$ python -q
>>> import numpy as np
>>> np.set_printoptions(suppress=True, linewidth=100)
>>> E = np.load("m.npy")
>>> E
array([[1, 0, 0],
       [3, 1, 0],
       [0, 2, 1]])
>>> rng = np.random.default_rng(319)
>>> z = rng.permutation(3)
>>> z
array([1, 2, 0])
>>> A2 = E[z][:, z]
>>> np.diag(A2)
array([1, 1, 1])
>>> np.allclose(A2, E)
False
>>> np.trace(A2)
np.int64(3)
>>> f = np.array([1, 3, 2])
>>> A2 = E + np.outer(f, np.eye(3)[0])
>>> round(float(np.linalg.det(A2) / np.linalg.det(E)), 4), round(float(1 + np.linalg.solve(E, f)[0]), 4)
(2.0, 2.0)
>>> np.linalg.matrix_rank(A2 - E)
np.int64(1)
>>> A2
array([[2., 0., 0.],
       [6., 1., 0.],
       [2., 2., 1.]])
>>> x = np.array([-1, -3, -1])
>>> a = np.maximum(E @ x, 0)
>>> np.round(np.tanh(E @ x), 4)
array([-0.7616, -1.    , -1.    ])
>>> np.flatnonzero(a > 1e-9)
array([], dtype=int64)
>>> np.maximum(E @ (3 * x), 0)
array([0, 0, 0])
>>> left, sig, vt = np.linalg.svd(E)
>>> np.argmax(sig[:-1] / (sig[1:] + 1e-6)) + 1
np.int64(2)
>>> sig.round(4)
array([3.3877, 2.1223, 0.1391])
>>> A2 = left[:, :2] @ np.diag(sig[:2]) @ vt[:2]
>>> round(float(np.linalg.norm(E - A2, 2)), 4), round(sig[2], 4)
(0.1391, np.float64(0.1391))
>>> A2.round(4)
array([[ 0.9828,  0.0573, -0.1168],
       [ 3.0056,  0.9813,  0.0382],
       [-0.0023,  2.0075,  0.9847]])
>>> np.linalg.matrix_rank(A2)
np.int64(2)
>>> np.linalg.matrix_rank(E, rtol=0.05)
np.int64(2)
>>> np.round(np.sort(np.linalg.eigvals(E)), 4)
array([1., 1., 1.])
>>> np.prod(np.diag(E)), np.round(np.linalg.det(E), 4)
(np.int64(1), np.float64(1.0))
>>> arr = np.eye(4, dtype=int)[rng.permutation(4)] * np.array([0, 1, -1, 0])
>>> arr
array([[ 0,  0, -1,  0],
       [ 0,  0,  0,  0],
       [ 0,  1,  0,  0],
       [ 0,  0,  0,  0]])
>>> # 2 groups of indices that never mix
>>> arr.T @ arr
array([[0, 0, 0, 0],
       [0, 1, 0, 0],
       [0, 0, 1, 0],
       [0, 0, 0, 0]])
>>> np.round(np.linalg.pinv(arr), 4)
array([[ 0.,  0.,  0.,  0.],
       [ 0.,  0.,  1.,  0.],
       [-1.,  0.,  0.,  0.],
       [ 0.,  0.,  0.,  0.]])
>>> arr[:, 1] @ arr[:, 3]
np.int64(0)
>>> np.round(np.linalg.norm(arr, axis=0), 4)
array([0., 1., 1., 0.])
